$ python3 -q
>>> import numpy as np
>>> np.set_printoptions(suppress=True, linewidth=100)
>>> m1 = np.loadtxt("case11.csv", delimiter=",")
>>> m1
array([[-6., -2.,  0.,  0., -1., -2.,  4., -1.,  2.,  1.,  0., -4.],
       [-2.,  4., -1.,  0.,  0.,  1., -1., -1., -5.,  2.,  2., -3.],
       [ 0., -1.,  0., -4.,  1.,  2., -2., -2., -2.,  0., -1., -3.],
       [ 0.,  0., -4.,  2.,  0., -2., -5.,  3.,  1.,  3.,  6., -1.],
       [-1.,  0.,  1.,  0., -4.,  3.,  1., -2.,  4.,  0.,  1., -3.],
       [-2.,  1.,  2., -2.,  3.,  0., -4.,  0., -2.,  1.,  4.,  2.],
       [ 4., -1., -2., -5.,  1., -4., -4., -3., -1.,  1., -3., -3.],
       [-1., -1., -2.,  3., -2.,  0., -3., -6., -2., -2., -4., -5.],
       [ 2., -5., -2.,  1.,  4., -2., -1., -2.,  4., -1.,  3.,  1.],
       [ 1.,  2.,  0.,  3.,  0.,  1.,  1., -2., -1.,  0.,  2.,  1.],
       [ 0.,  2., -1.,  6.,  1.,  4., -3., -4.,  3.,  2.,  2., -2.],
       [-4., -3., -3., -1., -3.,  2., -3., -5.,  1.,  1., -2.,  6.]])
>>> # symmetric, so the eigenvalues are real
>>> ev, V = np.linalg.eigh(m1)
>>> np.round(np.linalg.svd(m1, compute_uv=False), 3)
array([14.017, 13.23 , 12.754, 11.825, 10.308,  8.991,  6.713,  6.338,  3.819,  3.229,  2.919,
        0.352])
>>> np.round(np.linalg.eigvalsh(m1 + 5 * np.eye(12)), 3)
array([-9.017, -7.754, -3.991, -1.338,  1.771,  2.081,  5.352,  8.819, 11.713, 15.308, 16.825,
       18.23 ])
>>> np.unique(ev.round(6) + 0, return_counts=True)[1]
array([1, 1, 1, 1, 1, 1, 1, 1, 1, 1, 1, 1])
>>> round(float(ev.sum()), 3), np.trace(m1)
(-2.0, np.float64(-2.0))
>>> (ev > 1e-8).sum(), (ev < -1e-8).sum()
(np.int64(6), np.int64(6))
>>> ev.round(3)
array([-14.017, -12.754,  -8.991,  -6.338,  -3.229,  -2.919,   0.352,   3.819,   6.713,  10.308,
        11.825,  13.23 ])
>>> np.all(np.linalg.eigvalsh(m1) > 0)
np.False_
>>> rng = np.random.default_rng(820)
>>> labels = rng.permutation(12)
>>> labels
array([ 1, 11,  4,  0,  6,  5, 10,  8,  2,  3,  9,  7])
>>> B = m1[labels][:, labels]
>>> np.trace(B)
np.float64(-2.0)
>>> np.round(np.sort(np.abs(np.linalg.eigvals(B))), 3)
array([ 0.352,  2.919,  3.229,  3.819,  6.338,  6.713,  8.991, 10.308, 11.825, 12.754, 13.23 ,
       14.017])
>>> np.diag(B)
array([ 4.,  6., -4., -6., -4.,  0.,  2.,  4.,  0.,  2.,  0., -6.])
>>> B
array([[ 4., -3.,  0., -2., -1.,  1.,  2., -5., -1.,  0.,  2., -1.],
       [-3.,  6., -3., -4., -3.,  2., -2.,  1., -3., -1.,  1., -5.],
       [ 0., -3., -4., -1.,  1.,  3.,  1.,  4.,  1.,  0.,  0., -2.],
       [-2., -4., -1., -6.,  4., -2.,  0.,  2.,  0.,  0.,  1., -1.],
       [-1., -3.,  1.,  4., -4., -4., -3., -1., -2., -5.,  1., -3.],
       [ 1.,  2.,  3., -2., -4.,  0.,  4., -2.,  2., -2.,  1.,  0.],
       [ 2., -2.,  1.,  0., -3.,  4.,  2.,  3., -1.,  6.,  2., -4.],
       [-5.,  1.,  4.,  2., -1., -2.,  3.,  4., -2.,  1., -1., -2.],
       [-1., -3.,  1.,  0., -2.,  2., -1., -2.,  0., -4.,  0., -2.],
       [ 0., -1.,  0.,  0., -5., -2.,  6.,  1., -4.,  2.,  3.,  3.],
       [ 2.,  1.,  0.,  1.,  1.,  1.,  2., -1.,  0.,  3.,  0., -2.],
       [-1., -5., -2., -1., -3.,  0., -4., -2., -2.,  3., -2., -6.]])
>>> ev, V = np.linalg.eigh(B)
>>> x = np.array([1, 0, -2, 5, 1, 0, 3, -1, 5, -2, -5, 3])
>>> round(x @ B @ x / (x @ x), 3), round(ev[0], 3), np.round(ev[-1], 3)
(np.float64(-4.115), np.float64(-14.017), np.float64(13.23))
>>> K = np.load("arr.npy")
>>> K
array([[ 11,   1,   1,   0,   1,   2,   0,   2,   0],
       [  0, -14,   1,   1,   1,   2,   1,   0,   1],
       [  2,   0, -13,   2,   0,   2,   0,   0,   0],
       [  0,   2,   2,  -8,   2,   0,   0,   1,   2],
       [  1,   0,   1,   0,   5,   0,   2,   2,   2],
       [  1,   2,   0,   0,   2,   1,   0,   0,   1],
       [  0,   0,   1,   1,   0,   0, -10,   1,   0],
       [  2,   0,   2,   1,   2,   0,   0,   5,   0],
       [  0,   1,   0,   2,   2,   2,   0,   1,  10]])
>>> Uu, sigma, vt = np.linalg.svd(K, full_matrices=False)
>>> np.allclose(Uu * sigma @ vt, K)
True
>>> np.round(sigma / sigma[0], 3)
array([1.   , 0.964, 0.879, 0.736, 0.701, 0.498, 0.373, 0.196, 0.058])
>>> np.round(Uu.T @ Uu, 3) + 0
array([[1., 0., 0., 0., 0., 0., 0., 0., 0.],
       [0., 1., 0., 0., 0., 0., 0., 0., 0.],
       [0., 0., 1., 0., 0., 0., 0., 0., 0.],
       [0., 0., 0., 1., 0., 0., 0., 0., 0.],
       [0., 0., 0., 0., 1., 0., 0., 0., 0.],
       [0., 0., 0., 0., 0., 1., 0., 0., 0.],
       [0., 0., 0., 0., 0., 0., 1., 0., 0.],
       [0., 0., 0., 0., 0., 0., 0., 1., 0.],
       [0., 0., 0., 0., 0., 0., 0., 0., 1.]])
>>> Uu.shape, sigma.shape, vt.shape
((9, 9), (9,), (9, 9))
>>> M = np.load("m.npy")
>>> M.round(3)
array([[0.353, 0.   , 0.176, 0.   , 0.118, 0.235, 0.118],
       [0.174, 0.087, 0.   , 0.217, 0.087, 0.217, 0.217],
       [0.238, 0.   , 0.048, 0.238, 0.095, 0.238, 0.143],
       [0.074, 0.111, 0.111, 0.222, 0.185, 0.185, 0.111],
       [0.25 , 0.188, 0.25 , 0.125, 0.062, 0.125, 0.   ],
       [0.267, 0.   , 0.067, 0.333, 0.067, 0.067, 0.2  ],
       [0.071, 0.071, 0.214, 0.071, 0.357, 0.143, 0.071]])
>>> B = np.array([[-3, 3], [2, 1], [-3, 0], [1, 3], [2, -2], [-3, -2], [-2, 2]])
>>> np.vstack([M, B.T]).shape
(9, 7)
>>> np.linalg.matrix_rank(np.vstack([M, B.T]))
np.int64(7)
